$ python -q
>>> import numpy as np
>>> np.set_printoptions(precision=2, suppress=True, linewidth=120)
>>> F = np.array([[-0.9, -2.2, 0.2, -1.0, 0.3, 1.2, 0.1, -0.1, -0.4, 0.0, -0.2],
...     [-0.1, 0.6, -0.6, 0.0, -1.1, -0.5, -2.9, 0.0, -0.5, -0.3, 1.7],
...     [-0.4, 0.4, 2.1, -1.0, 0.5, 0.1, -0.3, 0.5, -0.6, 0.0, 0.5],
...     [0.4, 0.5, 0.4, -0.2, 0.3, 2.2, -0.7, 0.6, 1.3, -1.0, 0.4]])
>>> F[:, 9] *= 3
>>> F
array([[-0.9, -2.2,  0.2, -1. ,  0.3,  1.2,  0.1, -0.1, -0.4,  0. , -0.2],
       [-0.1,  0.6, -0.6,  0. , -1.1, -0.5, -2.9,  0. , -0.5, -0.9,  1.7],
       [-0.4,  0.4,  2.1, -1. ,  0.5,  0.1, -0.3,  0.5, -0.6,  0. ,  0.5],
       [ 0.4,  0.5,  0.4, -0.2,  0.3,  2.2, -0.7,  0.6,  1.3, -3. ,  0.4]])
>>> F @ F
Traceback (most recent call last):
  File "<python-input-5>", line 1, in <module>
    F @ F
    ~~^~~
ValueError: matmul: Input operand 1 has a mismatch in its core dimension 0, with gufunc signature (n?,k),(k,m?)->(n?,m?) (size 4 is different from 11)
>>> G = F.T @ F
>>> np.linalg.matrix_rank(G)
np.int64(4)
>>> rng = np.random.default_rng(830897)
>>> lab = rng.integers(0, 2, 11)
>>> X = np.array([[1, 2, 0, 4, 4, 1, 3, 1, 2, 1, 1],
...     [5, 1, 1, 5, 5, 4, 3, 1, 1, 2, 4],
...     [4, 2, 5, 0, 5, 4, 5, 3, 1, 1, 4],
...     [4, 2, 4, 3, 3, 0, 0, 3, 3, 1, 3],
...     [2, 0, 5, 5, 1, 4, 1, 3, 2, 3, 0],
...     [4, 0, 3, 0, 1, 4, 5, 1, 5, 5, 4],
...     [0, 3, 2, 2, 0, 2, 2, 2, 4, 5, 3],
...     [3, 2, 5, 2, 1, 1, 5, 3, 3, 5, 0],
...     [5, 1, 2, 4, 3, 4, 1, 1, 1, 5, 2],
...     [0, 4, 1, 1, 3, 4, 3, 4, 3, 3, 2],
...     [2, 0, 1, 2, 4, 1, 4, 1, 3, 4, 5]]) * (lab[:, None] == lab)
>>> X
array([[1, 0, 0, 0, 4, 1, 0, 0, 2, 0, 1],
       [0, 1, 1, 5, 0, 0, 3, 1, 0, 2, 0],
       [0, 2, 5, 0, 0, 0, 5, 3, 0, 1, 0],
       [0, 2, 4, 3, 0, 0, 0, 3, 0, 1, 0],
       [2, 0, 0, 0, 1, 4, 0, 0, 2, 0, 0],
       [4, 0, 0, 0, 1, 4, 0, 0, 5, 0, 4],
       [0, 3, 2, 2, 0, 0, 2, 2, 0, 5, 0],
       [0, 2, 5, 2, 0, 0, 5, 3, 0, 5, 0],
       [5, 0, 0, 0, 3, 4, 0, 0, 1, 0, 2],
       [0, 4, 1, 1, 0, 0, 3, 4, 0, 3, 0],
       [2, 0, 0, 0, 4, 1, 0, 0, 3, 0, 5]])
>>> lab = rng.permutation(11)
>>> lab
array([ 1,  8,  3,  2,  6,  9,  0,  4, 10,  5,  7])
>>> A2 = X[lab][:, lab]
>>> np.allclose(A2, X)
False
>>> np.sort(np.abs(np.linalg.eigvals(A2)))
array([ 0.97,  1.71,  2.55,  2.55,  2.83,  3.1 ,  3.1 ,  3.83,  3.83, 13.19, 16.18])
>>> round(np.linalg.det(A2), 2), round(np.linalg.det(X[lab]), 2)
(np.float64(-909144.0), np.float64(-909144.0))
>>> X[1] @ X[3]
np.int64(26)
>>> np.linalg.norm(X, axis=1).argmax()
np.int64(7)
>>> np.round(np.linalg.norm(X[1], 1), 2), np.round(np.linalg.norm(X[1], np.inf), 2)
(np.float64(13.0), np.float64(5.0))
>>> np.round(np.linalg.norm(X) ** 2 / np.linalg.norm(X, 2) ** 2, 2)
np.float64(2.1)
>>> np.linalg.norm(X, axis=1)
array([4.8 , 6.4 , 8.  , 6.24, 5.  , 8.6 , 7.07, 9.59, 7.42, 7.21, 7.42])
>>> np.round(np.linalg.norm(X, 1), 2), round(np.linalg.norm(X, np.inf), 2)
(np.float64(18.0), np.float64(22.0))
>>> np.flatnonzero(np.linalg.matrix_power((X != 0) + (X.T != 0) + np.eye(11), 11)[3])
array([1, 2, 3, 6, 7, 9])
>>> round(np.linalg.det(X), 2)
np.float64(-909144.0)
>>> (np.linalg.matrix_power((X != 0) + (X.T != 0) + np.eye(11), 11) > 0).astype(int)
array([[1, 0, 0, 0, 1, 1, 0, 0, 1, 0, 1],
       [0, 1, 1, 1, 0, 0, 1, 1, 0, 1, 0],
       [0, 1, 1, 1, 0, 0, 1, 1, 0, 1, 0],
       [0, 1, 1, 1, 0, 0, 1, 1, 0, 1, 0],
       [1, 0, 0, 0, 1, 1, 0, 0, 1, 0, 1],
       [1, 0, 0, 0, 1, 1, 0, 0, 1, 0, 1],
       [0, 1, 1, 1, 0, 0, 1, 1, 0, 1, 0],
       [0, 1, 1, 1, 0, 0, 1, 1, 0, 1, 0],
       [1, 0, 0, 0, 1, 1, 0, 0, 1, 0, 1],
       [0, 1, 1, 1, 0, 0, 1, 1, 0, 1, 0],
       [1, 0, 0, 0, 1, 1, 0, 0, 1, 0, 1]])
>>> np.sort(np.linalg.eigvals(X).real)
array([-2.83, -2.79, -2.79, -0.04, -0.04,  0.97,  1.71,  2.72,  2.72, 13.19, 16.18])
>>> X @ X
array([[25,  0,  0,  0, 19, 30,  0,  0, 20,  0, 14],
       [ 0, 32, 39, 30,  0,  0, 25, 36,  0, 34,  0],
       [ 0, 37, 53, 27,  0,  0, 59, 40,  0, 52,  0],
       [ 0, 26, 50, 26,  0,  0, 44, 36,  0, 29,  0],
       [30,  0,  0,  0, 19, 30,  0,  0, 28,  0, 22],
       [55,  0,  0,  0, 52, 48,  0,  0, 47,  0, 50],
       [ 0, 41, 40, 34,  0,  0, 48, 45,  0, 45,  0],
       [ 0, 57, 65, 37,  0,  0, 71, 62,  0, 66,  0],
       [36,  0,  0,  0, 38, 39,  0,  0, 43,  0, 33],
       [ 0, 37, 42, 40,  0,  0, 52, 40,  0, 54,  0],
       [39,  0,  0,  0, 42, 39,  0,  0, 35,  0, 37]])
